$ ipython --no-banner

In [1]: import numpy as np

In [2]: import numpy.linalg as la

In [3]: np.set_printoptions(precision=2, suppress=True, linewidth=140)

In [4]: feats = np.load("arr.npy")

In [5]: print(feats)
[[-0.1  0.   1.  -0.4 -0.7  0.3 -0.1 -0.1  0.4 -0.2 -0.1  0.8  1.5  0.4]
 [-2.4  2.8  0.5  0.8 -0.8  1.8  0.  -1.4  1.   1.7  0.4 -0.4  1.   0. ]
 [-1.4  0.3 -1.2  0.5  1.1  0.2 -1.8  2.1  0.5  0.4  0.5 -0.9  0.   1. ]
 [-0.4 -0.4  0.4  0.7  1.6  0.5  0.5 -0.3 -1.1  1.   0.6 -0.4  0.6  0.3]
 [-1.7 -1.2  0.3 -0.7 -1.1 -0.2 -1.1  0.   0.5 -0.6 -1.6 -0.1 -0.1  0.2]
 [-0.5 -2.   0.2  1.6 -0.2  2.4 -0.8  2.2  0.8  0.4 -0.6  0.4  1.6  1.4]
 [-0.5  0.3 -3.  -0.2 -0.1 -0.7 -0.9  0.2 -0.9 -0.5 -1.   1.  -0.4 -0.7]
 [-0.2  0.5  0.3 -0.2 -0.9  0.2 -1.  -0.8 -0.2 -0.8 -1.1  0.   0.3  1.1]
 [-1.1 -1.3  0.   0.5  0.3 -0.9  0.3  0.3 -0.7  0.3 -1.2  0.8 -0.4 -1.2]
 [-0.7  0.6 -0.5  0.9  0.5 -0.1 -0.5 -1.5 -0.2  0.3 -1.5  0.8  0.1  1.1]
 [-0.7 -0.9 -0.7 -0.4  0.   1.4 -0.5  1.4  1.4  0.9 -0.9  0.4 -0.8 -0.7]
 [-0.1  0.3  0.4  0.7  1.1  1.6  1.5  0.1  0.7 -0.5  0.6  1.3  1.1  0.4]
 [ 1.5 -0.3  0.1  0.4 -0.9 -1.  -0.1 -2.9  0.1  1.3  0.1 -0.8 -0.9  0. ]
 [ 0.9  0.1 -1.4 -0.3 -0.2  2.5  0.1 -1.   0.1  0.9  0.7  1.2 -2.   1. ]
 [ 0.1 -1.8 -0.2  1.2 -1.4  1.8  0.1 -0.2  1.5  0.1  0.   1.5 -0.8  0.7]
 [-1.  -1.1 -1.1 -0.7  0.6  0.2 -0.8 -1.2  1.4 -1.   0.9  0.5 -1.7 -0.8]
 [ 0.3 -0.5  0.7  0.8 -1.1  0.2 -1.  -0.8 -0.2  0.9  0.6  0.3 -0.6 -1. ]
 [-0.3 -0.5  1.1  0.6  0.8  0.2 -0.5  0.1 -1.5  0.1  1.1  0.3 -0.6  0.1]
 [ 0.  -0.3  2.1  0.3  1.2  0.6  0.3  1.1 -2.1 -0.7 -1.1 -1.4 -0.5  0.8]
 [-1.3 -1.6  1.5 -1.7  0.3  1.1 -1.1 -0.5 -2.6  1.9  0.2 -1.3  1.1 -0.2]
 [-0.9  1.7  0.8  1.9 -0.7  0.5  1.3 -0.8  0.1  0.6 -0.7  1.   1.1  0.7]
 [-0.3  1.1 -0.4  0.  -0.7 -1.8 -0.1  0.2 -0.7  0.6 -1.3 -0.9  0.5 -0.5]
 [-2.   0.3 -1.2 -1.2  1.3 -0.4  0.8  0.2 -1.4  0.4  0.5  0.3  0.6  0.7]
 [ 0.2  1.  -1.8 -0.1  1.1  0.1  0.1  0.3  0.5  0.1  0.4  0.3  1.5  2.4]
 [ 1.6  0.4  1.2  0.4  0.4 -0.2  0.6  1.   0.5 -0.5  0.3  1.2  0.3  0. ]
 [-1.   0.2 -0.9 -0.9  0.8 -0.3  1.2 -2.6  0.3  1.3  0.9 -1.  -0.6 -0.5]
 [ 0.5 -1.2 -1.1  0.7  0.1 -0.6  0.9  0.5 -0.4  0.4  0.9 -0.5 -1.2  0.3]
 [ 0.6  0.2 -0.9  0.1 -1.2 -0.6 -1.7 -1.8 -0.5  0.1 -0.3  0.7  2.   1.8]
 [ 0.9  0.9 -1.5 -0.8 -0.2  0.3 -1.1 -0.8 -0.4  1.   0.2  0.9  0.   0.7]
 [ 0.3  1.9  0.2 -1.7 -1.   2.9  0.5  0.9 -1.2  0.  -0.6  1.  -0.6  1.8]
 [-0.7 -0.6 -0.3  0.5 -0.9 -2.3  0.   0.6  0.1  0.2  0.5  1.6  1.3 -0.3]
 [ 4.2 -2.4  0.  -4.2  5.1 -2.7  2.4 -6.6  0.   0.9  3.6  1.8 -3.  -0.6]]

In [6]: cent = feats[[4, 23]].astype(float)

In [7]: for _ in range(6):
   ...:     labels = la.norm(feats[:, None] - cent, axis=-1).argmin(axis=1)
   ...:     cent = np.array([feats[labels == j].mean(axis=0) for j in range(2)])
   ...: 

In [8]: labels
Out[8]: array([0, 1, 0, 1, 0, 0, 0, 0, 0, 0, 0, 1, 1, 1, 0, 0, 0, 0, 0, 0, 1, 0, 1, 1, 0, 1, 0, 0, 1, 1, 0, 1])

In [9]: np.abs(cent[1] - cent[0]).argmax()
Out[9]: np.int64(7)

In [10]: vec = np.array([1, 1, -2, 0, 2, 0, -2, -1, -1, 1, 0, -2, 0, -2])

In [11]: target = feats @ vec

In [12]: print(np.round(la.lstsq(feats, target)[0], 2) + 0)
[ 1.  1. -2.  0.  2.  0. -2. -1. -1.  1.  0. -2.  0. -2.]

In [13]: rng = np.random.default_rng(5932)

In [14]: target = target + 0.05 * rng.normal(size=32)

In [15]: target
Out[15]: 
array([-6.14,  0.66,  4.65,  3.19, -4.75, -7.86,  7.  , -2.13, -0.84,  1.04, -0.36, -6.12,  5.11,  0.65, -9.82,  2.33,  1.51,  0.26, -1.26,
        4.83, -6.87,  4.35,  1.3 ,  0.71, -5.21,  6.83,  0.58,  0.91,  5.6 , -6.51, -5.65, 12.33])

In [16]: coef, *_ = la.lstsq(feats, target)

In [17]: print(np.round(la.norm(target - feats @ coef), 2))
0.15

In [18]: [round(float(la.norm(la.solve(feats.T @ feats + lam * np.eye(14), feats.T @ target))), 2) for lam in (0, 1, 10, 100)]
Out[18]: [4.99, 4.61, 3.2, 1.25]

In [19]: theta = np.radians(180)

In [20]: Rm = np.eye(14)

In [21]: Rm[11, 11] = Rm[2, 2] = np.cos(theta)

In [22]: Rm[11, 2], Rm[2, 11] = -np.sin(theta), np.sin(theta)

In [23]: M2 = feats @ Rm.T

In [24]: np.round(la.det(Rm), 2), np.trace(Rm)
Out[24]: (np.float64(1.0), np.float64(10.0))

In [25]: F = np.array([[0, 3, 0, 1, 1, 0, 3],
    ...:     [0, 0, 3, 3, 2, 1, 2],
    ...:     [0, 0, 0, 2, 3, 1, 0],
    ...:     [0, 0, 0, 0, 3, 1, 2],
    ...:     [0, 0, 0, 0, 0, 0, 1],
    ...:     [0, 0, 0, 0, 0, 0, 1],
    ...:     [0, 0, 0, 0, 0, 0, 0]])

In [26]: theta = np.radians(90)

In [27]: Rm = np.eye(7)

In [28]: Rm[6, 6] = Rm[4, 4] = np.cos(theta)

In [29]: Rm[6, 4], Rm[4, 6] = -np.sin(theta), np.sin(theta)

In [30]: Rm.round(2) + 0
Out[30]: 
array([[ 1.,  0.,  0.,  0.,  0.,  0.,  0.],
       [ 0.,  1.,  0.,  0.,  0.,  0.,  0.],
       [ 0.,  0.,  1.,  0.,  0.,  0.,  0.],
       [ 0.,  0.,  0.,  1.,  0.,  0.,  0.],
       [ 0.,  0.,  0.,  0.,  0.,  0.,  1.],
       [ 0.,  0.,  0.,  0.,  0.,  1.,  0.],
       [ 0.,  0.,  0.,  0., -1.,  0.,  0.]])

In [31]: M2 = F @ Rm.T

In [32]: print(np.allclose(F @ F.T, M2 @ M2.T))
True

In [33]: np.round(la.svd(F, compute_uv=False), 2) + 0, np.round(la.svd(M2, compute_uv=False), 2) + 0
Out[33]: 
(array([7.1 , 3.77, 2.94, 1.86, 0.56, 0.  , 0.  ]),
 array([7.1 , 3.77, 2.94, 1.86, 0.56, 0.  , 0.  ]))

In [34]: round(la.det(Rm), 2), np.trace(Rm)
Out[34]: (np.float64(1.0), np.float64(5.0))

In [35]: np.allclose(la.norm(F, axis=1), la.norm(M2, axis=1))
Out[35]: True

In [36]: np.abs(M2 - F).max(axis=0)
Out[36]: array([0., 0., 0., 0., 3., 0., 5.])

In [37]: C2 = F.T @ F

In [38]: np.round(la.svd(F, compute_uv=False) ** 2, 2) + 0
Out[38]: array([50.39, 14.2 ,  8.63,  3.48,  0.31,  0.  ,  0.  ])

In [39]: np.trace(C2), (F ** 2).sum()
Out[39]: (np.int64(77), np.int64(77))

In [40]: np.allclose(C2, C2.T)
Out[40]: True

In [41]: (F @ F.T).shape
Out[41]: (7, 7)

In [42]: np.round(la.eigvalsh(C2)[::-1], 2) + 0
Out[42]: array([50.39, 14.2 ,  8.63,  3.48,  0.31,  0.  ,  0.  ])
